% python3 -q
>>> import numpy as np
>>> np.set_printoptions(precision=2, suppress=True, linewidth=120)
>>> def rd(a):
...     return np.round(a, 2) + 0
... 
>>> X = np.load("case4.npy")
>>> X
array([[-7,  7, -4,  9,  4,  8, -3],
       [-3, -7,  7, -4,  9,  4,  8],
       [ 8, -3, -7,  7, -4,  9,  4],
       [ 4,  8, -3, -7,  7, -4,  9],
       [ 9,  4,  8, -3, -7,  7, -4],
       [-4,  9,  4,  8, -3, -7,  7],
       [ 7, -4,  9,  4,  8, -3, -7]])
>>> rd(np.fft.fft(X[0]))
array([ 14.   +0.j  , -17.11 +1.71j,  -3.39-11.05j, -11.  -18.6j , -11.  +18.6j ,  -3.39+11.05j, -17.11 -1.71j])
>>> x0 = np.array([5, 7, 7, 9, 6, 1, 3])
>>> h1 = np.maximum(X @ x0, 0)
>>> h1
array([ 90,  31,  30,  57,  55, 139, 130])
>>> np.maximum(X @ x0, 0) - np.maximum(-X @ x0, 0)
array([ 90,  31,  30,  57,  55, 139, 130])
>>> X.T @ h1
array([ 594, 1730, 1642, 1964, 1156,  -92,  454])
>>> np.flatnonzero(h1 > 1e-9)
array([0, 1, 2, 3, 4, 5, 6])
>>> np.tanh(X @ x0)
array([1., 1., 1., 1., 1., 1., 1.])
>>> rng = np.random.default_rng(713)
>>> labels = rng.permutation(7)
>>> B = X[:, labels] * rng.choice([-1, 1], 7)
>>> B
array([[-9, -7, -4,  8, -4, -3,  7],
       [ 4, -3,  7,  4, -9,  8, -7],
       [-7,  8, -7,  9,  4,  4, -3],
       [ 7,  4, -3, -4, -7,  9,  8],
       [ 3,  9,  8,  7,  7, -4,  4],
       [-8, -4,  4, -7,  3,  7,  9],
       [-4,  7,  9, -3, -8, -7, -4]])
>>> U, _, VT = np.linalg.svd(X.T @ B)
>>> rd(np.linalg.lstsq(X, B)[0])
array([[ 0.,  1.,  0.,  0.,  0.,  0.,  0.],
       [ 0.,  0.,  0.,  0.,  0.,  0.,  1.],
       [ 0.,  0.,  1.,  0.,  0.,  0.,  0.],
       [-1.,  0.,  0.,  0.,  0.,  0.,  0.],
       [ 0.,  0.,  0.,  0., -1.,  0.,  0.],
       [ 0.,  0.,  0.,  1.,  0.,  0.,  0.],
       [ 0.,  0.,  0.,  0.,  0.,  1.,  0.]])
>>> rd(U @ VT)
array([[ 0.,  1.,  0.,  0.,  0.,  0.,  0.],
       [ 0.,  0.,  0.,  0.,  0.,  0.,  1.],
       [ 0.,  0.,  1.,  0.,  0.,  0.,  0.],
       [-1.,  0.,  0.,  0.,  0.,  0.,  0.],
       [ 0.,  0.,  0.,  0., -1.,  0.,  0.],
       [ 0.,  0.,  0.,  1.,  0.,  0.,  0.],
       [ 0.,  0.,  0.,  0.,  0.,  1.,  0.]])
>>> def softmax(z):
...     e = np.exp(z - z.max(axis=-1, keepdims=True))
...     return e / e.sum(axis=-1, keepdims=True)
... 
>>> rd(softmax(10 * X[6]))
array([0., 0., 1., 0., 0., 0., 0.])
>>> rd(softmax(X[6] + -3))
array([0.09, 0.  , 0.66, 0.  , 0.24, 0.  , 0.  ])
>>> rd(softmax(X[6]))
array([0.09, 0.  , 0.66, 0.  , 0.24, 0.  , 0.  ])
>>> att = X @ X.T / np.sqrt(7)
>>> softmax(att).round(6).argmax(axis=1)
array([0, 1, 2, 3, 4, 5, 6])
>>> feats = np.array([[-1, 3, -1, -2, 6, -2],
...     [0, -3, 1, 0, -6, 2],
...     [-2, -2, 1, -4, -4, 2],
...     [-2, 6, -2, -3, 9, -3],
...     [0, -6, 2, 0, -9, 3],
...     [-4, -4, 2, -6, -6, 3]])
>>> feats.reshape(2, -1)
array([[-1,  3, -1, -2,  6, -2,  0, -3,  1,  0, -6,  2, -2, -2,  1, -4, -4,  2],
       [-2,  6, -2, -3,  9, -3,  0, -6,  2,  0, -9,  3, -4, -4,  2, -6, -6,  3]])
>>> blk = feats.reshape(6, 2, -1)
>>> np.einsum("ihd,jhd->hij", blk, blk).shape
(2, 6, 6)
>>> rd(np.linalg.norm(feats, 2) / np.linalg.norm(feats))
np.float64(0.91)
>>> np.linalg.matrix_rank(feats, rtol=0.1)
np.int64(2)
>>> rd(np.sort(np.abs(np.linalg.eigvals(feats))))
array([ 0.11,  0.16,  0.76,  1.95,  2.86, 13.62])
>>> rd(np.abs(np.linalg.eigvals(feats)).max())
np.float64(13.62)
>>> np.allclose(feats, feats.T)
False
>>> np.linalg.matrix_power(feats, 2)
array([[  15,  -50,   15,   24,  -80,   24],
       [ -10,   35,  -10,  -16,   56,  -16],
       [   0,  -10,    5,    0,  -16,    8],
       [  24,  -80,   24,   39, -130,   39],
       [ -16,   56,  -16,  -26,   91,  -26],
       [   0,  -16,    8,    0,  -26,   13]])
